% python3 -q
>>> import numpy as np
>>> from numpy import linalg as LA
>>> np.set_printoptions(precision=1, suppress=True, linewidth=160)
>>> F = np.loadtxt("w.csv", delimiter=",")
>>> F
array([[ 1.4, 32.9, 34.2,  5.1, 18.4, 14.9, 38.3,  6.4, 40.9, 32.2,  3.8,  5.8],
       [-0.8, 33.5, 33.7,  3.9, 20.1, 15. , 41.1,  4.4, 41. , 34.8,  4.8,  4.8],
       [-0.5, 35.4, 35.6,  4.9, 21.2, 16.5, 39. ,  3.1, 40.1, 35.2,  6.8,  4.7],
       [-0.1, 36.4, 35.5,  4.1, 21.1, 15.4, 40.5,  4.4, 40.5, 35.5,  5. ,  4.4],
       [-0.4, 32.5, 35.6,  6. , 21.6, 15.5, 38.4,  5.5, 38.7, 33.6,  4.5,  6.5],
       [-0.2, 35.4, 36.4,  6.2, 18.8, 14.2, 41.5,  3.5, 40.9, 34.5,  6.5,  4.7],
       [-0.6, 36.1, 34.4,  5.9, 21.3, 14.6, 38.4,  4.2, 41.2, 35. ,  6.4,  5.1],
       [ 1.3, 35.8, 35.2,  3. , 20. , 14.6, 38.8,  4.1, 39.8, 36.2,  5.7,  4.6],
       [ 2.6, 35.6, 36.7,  4.8, 18.8, 14.6, 38.6,  5.4, 40.7, 35.8,  3. ,  5.1],
       [-0.9, 35.2, 36.2,  5.5, 19.4, 14. , 39.4,  5. , 40.6, 36. ,  6.6,  5.7],
       [-2.1, 34. , 37.4,  5.5, 21. , 14.6, 38.7,  6.2, 39.3, 35.2,  4.7,  3.3],
       [-0.8, 35.2, 33.9,  4.1, 19.3, 14.9, 38.9,  3.7, 38.1, 35. ,  4.1,  5.4],
       [-1.1, 35.7, 35.5,  3.8, 18.1, 13.5, 40.6,  3.6, 38.9, 35.5,  4.5,  4.5],
       [ 0.3, 35.4, 36.3,  4.1, 19.5, 14.1, 38.7,  3.6, 39.3, 35.2,  5.7,  4.6],
       [-1.8, 36. , 35.9,  3.9, 20. , 13.1, 39.3,  4.8, 41. , 34. ,  4.5,  6.2],
       [-0.6, 34.4, 35.3,  4.6, 18.9, 16.1, 39.9,  7.1, 40.5, 35.1,  5.3,  4.8],
       [-1.5, 34.2, 34.4,  6.6, 20.3, 14.6, 39.4,  7. , 40.9, 35.4,  6.6,  4.5],
       [-0.9, 34.8, 35.7,  6.1, 17.8, 16. , 41. ,  6.4, 39.7, 33. ,  3. ,  4. ],
       [ 0.7, 33.7, 34.4,  7. , 20.3, 14.1, 39. ,  2.8, 39.9, 35.2,  6.1,  4.1],
       [ 2.5, 35.8, 36. ,  1. , 20. , 15.5, 39.8,  3.1, 40.5, 35.8,  4.9,  4.5],
       [ 1. , 35.2, 35.6,  5.3, 19.5, 15.4, 40.8,  5.2, 41. , 32.2,  4.9,  4.3],
       [-0.8, 36.7, 32.9,  4.1, 20.2, 14.7, 40.8,  4.2, 39.6, 33.9,  4.7,  5.7],
       [ 0.3, 34.1, 36.4,  5.9, 19. , 14.3, 39.9,  5.8, 40.2, 36.8,  4.2,  5.3],
       [-1.3, 35.6, 35.3,  5.4, 20.9, 14.4, 40.2,  4. , 39. , 34.8,  2.2,  6.3],
       [ 0.5, 34.9, 33.8,  5.4, 21.5, 14.7, 40.8,  5.8, 38.2, 35.4,  5.1,  6.1],
       [-1.1, 36.1, 35.7,  4.4, 22.5, 14.9, 38.4,  4.9, 40.6, 36.1,  4.8,  3.9],
       [ 0.3, 34.8, 36.7,  4.4, 19.3, 15.6, 38.7,  5.4, 40.4, 34.1,  4.5,  6.2],
       [-0.2, 33.2, 33.9,  5.6, 19.6, 13.9, 40. ,  6.1, 38.2, 36.8,  7. ,  3.8],
       [-0.3, 35. , 33.2,  5.5, 18.9, 14.5, 39.3,  5.2, 39.6, 36.1,  6.6,  4.9],
       [ 0.6, 35. , 36.4,  4.7, 19.6, 15.4, 41.2,  4.3, 40.7, 35.6,  5. ,  5.8],
       [ 0.8, 35.6, 37.7,  5.2, 18.7, 15.9, 38.1,  5.3, 39.4, 36.9,  4.5,  4. ],
       [-1.2, 34.6, 35. ,  6.3, 20.1, 14.4, 39.8,  4.3, 39.7, 33.2,  4.3,  6.5],
       [-1.2, 34.1, 35.6,  5.1, 19.8, 14.8, 38.6,  6.1, 39.2, 36. ,  5.6,  5.9],
       [ 0.3, 35.3, 33.1,  5.7, 20.1, 14. , 40.6,  5.7, 38.6, 36.9,  5. ,  3.7]])
>>> D = LA.norm(F[:, None] - F[None], axis=-1)
>>> np.unravel_index(D.round(6).argmax(), D.shape)
(np.int64(16), np.int64(19))
>>> D[:5, :5]
array([[0. , 5.5, 7.3, 6.9, 5. ],
       [5.5, 0. , 4.8, 3.8, 5.5],
       [7.3, 4.8, 0. , 3.2, 5.5],
       [6.9, 3.8, 3.2, 0. , 6. ],
       [5. , 5.5, 5.5, 6. , 0. ]])
>>> LA.norm(F - F.mean(axis=0), axis=1)
array([5. , 3.2, 3.5, 2.6, 4.3, 3.7, 3.3, 3.2, 4.2, 2.6, 4.1, 3.1, 3.5, 2.5, 3.5, 2.9, 3.8, 4.6, 3.8, 5.4, 3.7, 3.8, 3. , 3.9, 3.5, 3.7, 2.8, 4.4, 3.1, 2.6,
       4.1, 3.2, 2.6, 3.8])
>>> (D + 1e9 * np.eye(34)).round(6).argmin(axis=1)
array([26, 29,  6, 29, 31, 29,  2, 13, 30, 32, 32, 12, 13,  7, 31, 32, 32, 20,  6,  7, 26, 11, 32, 31, 33,  3, 29, 28, 27,  3,  8, 23,  9, 28])
>>> D.shape
(34, 34)
>>> np.flatnonzero(D[10] < D.mean() / 2)
array([10])
>>> M2 = F / np.sqrt((F ** 2).mean(axis=1, keepdims=True))
>>> LA.norm(M2, axis=1)
array([3.5, 3.5, 3.5, 3.5, 3.5, 3.5, 3.5, 3.5, 3.5, 3.5, 3.5, 3.5, 3.5, 3.5, 3.5, 3.5, 3.5, 3.5, 3.5, 3.5, 3.5, 3.5, 3.5, 3.5, 3.5, 3.5, 3.5, 3.5, 3.5, 3.5,
       3.5, 3.5, 3.5, 3.5])
>>> LA.matrix_rank(M2) == LA.matrix_rank(F)
np.True_
>>> rng = np.random.default_rng(512)
>>> idx = rng.permutation(12)
>>> M2 = F[:, idx] * rng.choice([-1, 1], 12)
>>> M2
array([[ -6.4,   5.1, -32.2, -14.9, -34.2, -32.9,   3.8,   5.8, -38.3,  40.9,  18.4,  -1.4],
       [ -4.4,   3.9, -34.8, -15. , -33.7, -33.5,   4.8,   4.8, -41.1,  41. ,  20.1,   0.8],
       [ -3.1,   4.9, -35.2, -16.5, -35.6, -35.4,   6.8,   4.7, -39. ,  40.1,  21.2,   0.5],
       [ -4.4,   4.1, -35.5, -15.4, -35.5, -36.4,   5. ,   4.4, -40.5,  40.5,  21.1,   0.1],
       [ -5.5,   6. , -33.6, -15.5, -35.6, -32.5,   4.5,   6.5, -38.4,  38.7,  21.6,   0.4],
       [ -3.5,   6.2, -34.5, -14.2, -36.4, -35.4,   6.5,   4.7, -41.5,  40.9,  18.8,   0.2],
       [ -4.2,   5.9, -35. , -14.6, -34.4, -36.1,   6.4,   5.1, -38.4,  41.2,  21.3,   0.6],
       [ -4.1,   3. , -36.2, -14.6, -35.2, -35.8,   5.7,   4.6, -38.8,  39.8,  20. ,  -1.3],
       [ -5.4,   4.8, -35.8, -14.6, -36.7, -35.6,   3. ,   5.1, -38.6,  40.7,  18.8,  -2.6],
       [ -5. ,   5.5, -36. , -14. , -36.2, -35.2,   6.6,   5.7, -39.4,  40.6,  19.4,   0.9],
       [ -6.2,   5.5, -35.2, -14.6, -37.4, -34. ,   4.7,   3.3, -38.7,  39.3,  21. ,   2.1],
       [ -3.7,   4.1, -35. , -14.9, -33.9, -35.2,   4.1,   5.4, -38.9,  38.1,  19.3,   0.8],
       [ -3.6,   3.8, -35.5, -13.5, -35.5, -35.7,   4.5,   4.5, -40.6,  38.9,  18.1,   1.1],
       [ -3.6,   4.1, -35.2, -14.1, -36.3, -35.4,   5.7,   4.6, -38.7,  39.3,  19.5,  -0.3],
       [ -4.8,   3.9, -34. , -13.1, -35.9, -36. ,   4.5,   6.2, -39.3,  41. ,  20. ,   1.8],
       [ -7.1,   4.6, -35.1, -16.1, -35.3, -34.4,   5.3,   4.8, -39.9,  40.5,  18.9,   0.6],
       [ -7. ,   6.6, -35.4, -14.6, -34.4, -34.2,   6.6,   4.5, -39.4,  40.9,  20.3,   1.5],
       [ -6.4,   6.1, -33. , -16. , -35.7, -34.8,   3. ,   4. , -41. ,  39.7,  17.8,   0.9],
       [ -2.8,   7. , -35.2, -14.1, -34.4, -33.7,   6.1,   4.1, -39. ,  39.9,  20.3,  -0.7],
       [ -3.1,   1. , -35.8, -15.5, -36. , -35.8,   4.9,   4.5, -39.8,  40.5,  20. ,  -2.5],
       [ -5.2,   5.3, -32.2, -15.4, -35.6, -35.2,   4.9,   4.3, -40.8,  41. ,  19.5,  -1. ],
       [ -4.2,   4.1, -33.9, -14.7, -32.9, -36.7,   4.7,   5.7, -40.8,  39.6,  20.2,   0.8],
       [ -5.8,   5.9, -36.8, -14.3, -36.4, -34.1,   4.2,   5.3, -39.9,  40.2,  19. ,  -0.3],
       [ -4. ,   5.4, -34.8, -14.4, -35.3, -35.6,   2.2,   6.3, -40.2,  39. ,  20.9,   1.3],
       [ -5.8,   5.4, -35.4, -14.7, -33.8, -34.9,   5.1,   6.1, -40.8,  38.2,  21.5,  -0.5],
       [ -4.9,   4.4, -36.1, -14.9, -35.7, -36.1,   4.8,   3.9, -38.4,  40.6,  22.5,   1.1],
       [ -5.4,   4.4, -34.1, -15.6, -36.7, -34.8,   4.5,   6.2, -38.7,  40.4,  19.3,  -0.3],
       [ -6.1,   5.6, -36.8, -13.9, -33.9, -33.2,   7. ,   3.8, -40. ,  38.2,  19.6,   0.2],
       [ -5.2,   5.5, -36.1, -14.5, -33.2, -35. ,   6.6,   4.9, -39.3,  39.6,  18.9,   0.3],
       [ -4.3,   4.7, -35.6, -15.4, -36.4, -35. ,   5. ,   5.8, -41.2,  40.7,  19.6,  -0.6],
       [ -5.3,   5.2, -36.9, -15.9, -37.7, -35.6,   4.5,   4. , -38.1,  39.4,  18.7,  -0.8],
       [ -4.3,   6.3, -33.2, -14.4, -35. , -34.6,   4.3,   6.5, -39.8,  39.7,  20.1,   1.2],
       [ -6.1,   5.1, -36. , -14.8, -35.6, -34.1,   5.6,   5.9, -38.6,  39.2,  19.8,   1.2],
       [ -5.7,   5.7, -36.9, -14. , -33.1, -35.3,   5. ,   3.7, -40.6,  38.6,  20.1,  -0.3]])
>>> left, _, vt = LA.svd(F.T @ M2)
>>> idx
array([ 7,  3,  9,  5,  2,  1, 10, 11,  6,  8,  4,  0])
>>> np.round(np.abs(LA.svd(M2)[2][-1]), 1) + 0
array([0.4, 0.1, 0.4, 0.4, 0.3, 0.3, 0.3, 0. , 0.2, 0.4, 0.2, 0.3])
>>> round(LA.norm(M2, 2) / LA.norm(M2), 1)
np.float64(1.0)
>>> LA.cond(M2) > 100
np.True_
>>> M2 = np.array([[1, 2, 2, 0, 3],
...     [1, 3, 2, 3, 2],
...     [3, 3, 0, 0, 3],
...     [1, 1, 3, 2, 1],
...     [2, 3, 0, 3, 2]])
>>> W0 = np.tril(M2)
>>> W0
array([[1, 0, 0, 0, 0],
       [1, 3, 0, 0, 0],
       [3, 3, 0, 0, 0],
       [1, 1, 3, 2, 0],
       [2, 3, 0, 3, 2]])
>>> vec = np.array([1, 0, 0, 0, 3])
>>> W0 @ vec
array([1, 1, 3, 1, 8])
>>> (W0 * vec).sum(axis=1)
array([1, 1, 3, 1, 8])
>>> W0 * vec
array([[1, 0, 0, 0, 0],
       [1, 0, 0, 0, 0],
       [3, 0, 0, 0, 0],
       [1, 0, 0, 0, 0],
       [2, 0, 0, 0, 6]])
>>> (W0 - W0.T) / 2
array([[ 0. , -0.5, -1.5, -0.5, -1. ],
       [ 0.5,  0. , -1.5, -0.5, -1.5],
       [ 1.5,  1.5,  0. , -1.5,  0. ],
       [ 0.5,  0.5,  1.5,  0. , -1.5],
       [ 1. ,  1.5,  0. ,  1.5,  0. ]])
>>> np.allclose(W0 @ W0.T, W0.T @ W0)
False
>>> np.allclose(W0, W0.T)
False
>>> round(float(LA.det(W0)), 1)
0.0
>>> round(np.abs(LA.eigvals(W0)).max(), 1)
np.float64(3.0)
>>> (W0 + W0.T) / 2
array([[1. , 0.5, 1.5, 0.5, 1. ],
       [0.5, 3. , 1.5, 0.5, 1.5],
       [1.5, 1.5, 0. , 1.5, 0. ],
       [0.5, 0.5, 1.5, 2. , 1.5],
       [1. , 1.5, 0. , 1.5, 2. ]])
>>> mat = np.load("test10.npy")
>>> mat
array([[-2.,  1.,  0.,  0.,  0.,  0.,  0.,  0.,  0.],
       [ 0., -2.,  1.,  0.,  0.,  0.,  0.,  0.,  0.],
       [ 0.,  0., -2.,  1.,  0.,  0.,  0.,  0.,  0.],
       [ 0.,  0.,  0., -2.,  1.,  0.,  0.,  0.,  0.],
       [ 0.,  0.,  0.,  0., -2.,  1.,  0.,  0.,  0.],
       [ 0.,  0.,  0.,  0.,  0., -2.,  1.,  0.,  0.],
       [ 0.,  0.,  0.,  0.,  0.,  0., -2.,  1.,  0.],
       [ 0.,  0.,  0.,  0.,  0.,  0.,  0., -2.,  1.],
       [ 0.,  0.,  0.,  0.,  0.,  0.,  0.,  0., -2.]])
>>> Q, V = LA.qr(mat[:, :4])[0], LA.qr(mat[:, 4:])[0]
>>> sig = LA.svd(Q.T @ V, compute_uv=False)
>>> round(LA.norm(Q @ Q.T - V @ V.T, 2), 1)
np.float64(1.0)
>>> print((sig > 0.9).sum())
0
>>> feats = np.load("dump.npy")
>>> feats.round(1) + 0
array([[  1.7,   4.1,   1.1,   3.4,  -5.3,   2. ,   2.8,   5.2,  -8.2, -12.3,  -6.7,  -1. ,   6.2],
       [  5.4,   4.6,   9.3,  -2.7,   3.9,   9.1,   1.5,   0.3,   4.4,   1.4, -11.5,   0.6,  -1.6],
       [  3.8,   5.5,   4.9,   1.8,  -2.9,   5.6,   3. ,   4.5,  -5.1,  -9.9, -10.6,  -0.6,   4.6],
       [ -3.6,  -1.3,  -7.2,   4.4,  -6.6,  -6.4,   0.4,   3. ,  -8.9,  -9. ,   5.6,  -1.1,   5.2],
       [ -1.6,   1. ,  -4.3,   4.5,  -6.9,  -3.3,   1.6,   4.4,  -9.8, -11.8,   0.6,  -1.2,   6.4],
       [  5.4,   5.6,   8.5,  -1. ,   1.3,   8.7,   2.5,   2.3,   0.6,  -3.6, -12.7,   0.1,   1.1],
       [  0. ,  -2.6,   1.8,  -4.2,   6.4,   0.8,  -2.3,  -5. ,   9.4,  12.6,   3. ,   1.1,  -6.6],
       [ -5.5,  -5.3,  -9. ,   1.7,  -2.3,  -9. ,  -2.1,  -1.6,  -2.1,   1.7,  12.5,  -0.3,  -0.1],
       [ -3.1,  -0.8,  -6.6,   4.5,  -6.8,  -5.8,   0.7,   3.4,  -9.2,  -9.8,   4.5,  -1.1,   5.6],
       [  0.3,   2.9,  -1.2,   4. ,  -6.3,  -0.2,   2.4,   5.1,  -9.2, -12.6,  -3.8,  -1.1,   6.5],
       [  2.2,  -0.3,   5.2,  -4.6,   7. ,   4.3,  -1.3,  -4.1,   9.7,  11.2,  -2.1,   1.2,  -6.1],
       [ -5.2,  -3.9,  -9.1,   3.3,  -4.8,  -8.8,  -1.1,   0.6,  -5.8,  -3.6,  10.4,  -0.8,   2.6],
       [  4.2,   2.2,   8. ,  -4.2,   6.2,   7.4,   0. ,  -2.3,   8.1,   7.5,  -7.3,   1. ,  -4.5],
       [  0.5,   3.1,  -0.9,   4. ,  -6.2,   0.1,   2.4,   5.1,  -9.1, -12.6,  -4.2,  -1.1,   6.5],
       [  0.6,   3.2,  -0.7,   3.9,  -6.1,   0.3,   2.5,   5.1,  -9. , -12.6,  -4.4,  -1.1,   6.5],
       [ -5.5,  -5.2,  -9.1,   1.9,  -2.6,  -9.1,  -2. ,  -1.3,  -2.5,   1.1,  12.4,  -0.4,   0.2],
       [  3.8,   5.5,   5. ,   1.7,  -2.8,   5.7,   3. ,   4.5,  -5. ,  -9.8, -10.7,  -0.6,   4.6],
       [  3.7,   5.4,   4.7,   1.9,  -3.1,   5.4,   3. ,   4.6,  -5.3, -10.1, -10.5,  -0.6,   4.7],
       [  5.3,   5.7,   8.1,  -0.5,   0.6,   8.4,   2.6,   2.7,  -0.4,  -4.8, -12.7,   0. ,   1.7],
       [ -5. ,  -5.8,  -7.3,  -0.2,   0.5,  -7.8,  -2.8,  -3.4,   1.9,   6.6,  12.4,   0.2,  -2.7],
       [  0.3,  -2.4,   2.2,  -4.3,   6.5,   1.2,  -2.2,  -5. ,   9.5,  12.5,   2.5,   1.1,  -6.6],
       [ -5.5,  -4.9,  -9.2,   2.3,  -3.3,  -9.1,  -1.8,  -0.7,  -3.6,  -0.3,  11.9,  -0.5,   1. ],
       [  0.4,  -2.3,   2.4,  -4.3,   6.6,   1.4,  -2.1,  -4.9,   9.6,  12.5,   2.2,   1.2,  -6.6],
       [ -0.2,   2.4,  -2.1,   4.2,  -6.5,  -1.1,   2.2,   5. ,  -9.5, -12.5,  -2.6,  -1.1,   6.6],
       [  5.1,   3.7,   9. ,  -3.4,   5. ,   8.6,   0.9,  -0.9,   6.2,   4.2, -10. ,   0.8,  -2.9],
       [ -4.1,  -5.6,  -5.4,  -1.5,   2.4,  -6.1,  -3. ,  -4.4,   4.5,   9.3,  11.1,   0.5,  -4.3],
       [ -0.1,  -2.7,   1.6,  -4.1,   6.4,   0.6,  -2.3,  -5. ,   9.3,  12.6,   3.3,   1.1,  -6.6],
       [  5.3,   4.2,   9.2,  -3.1,   4.5,   8.9,   1.3,  -0.3,   5.3,   2.8, -10.9,   0.7,  -2.2],
       [  4.7,   3. ,   8.6,  -3.8,   5.7,   8.1,   0.5,  -1.6,   7.3,   5.9,  -8.8,   0.9,  -3.8],
       [  4.5,   2.7,   8.4,  -4. ,   5.9,   7.9,   0.3,  -1.9,   7.6,   6.5,  -8.3,   1. ,  -4. ],
       [  0.3,  -2.3,   2.3,  -4.3,   6.6,   1.3,  -2.1,  -4.9,   9.5,  12.5,   2.3,   1.2,  -6.6],
       [  0.4,   3. ,  -1. ,   4. ,  -6.2,   0. ,   2.4,   5.1,  -9.2, -12.6,  -4. ,  -1.1,   6.5],
       [ -3.2,  -0.9,  -6.7,   4.5,  -6.8,  -5.9,   0.7,   3.3,  -9.2,  -9.6,   4.7,  -1.1,   5.5],
       [  4. ,   2. ,   7.8,  -4.3,   6.4,   7.1,  -0.1,  -2.5,   8.4,   7.9,  -6.9,   1.1,  -4.7],
       [  2.3,  -0.3,   5.3,  -4.6,   7. ,   4.4,  -1.2,  -4.1,   9.6,  11.1,  -2.2,   1.2,  -6.1],
       [  1.4,  -1.2,   4. ,  -4.5,   6.9,   3.1,  -1.7,  -4.5,   9.8,  11.9,  -0.2,   1.2,  -6.4],
       [ -5.2,  -5.8,  -8. ,   0.5,  -0.4,  -8.4,  -2.6,  -2.8,   0.6,   5. ,  12.7,   0. ,  -1.9]])
>>> rank = LA.matrix_rank(feats)
>>> rank
np.int64(2)
>>> ns = LA.svd(feats)[2][rank:].T
>>> [int(LA.matrix_rank(feats[:, :j + 1])) for j in range(13)]
[1, 2, 2, 2, 2, 2, 2, 2, 2, 2, 2, 2, 2]
>>> print(np.allclose(feats @ ns, 0))
True
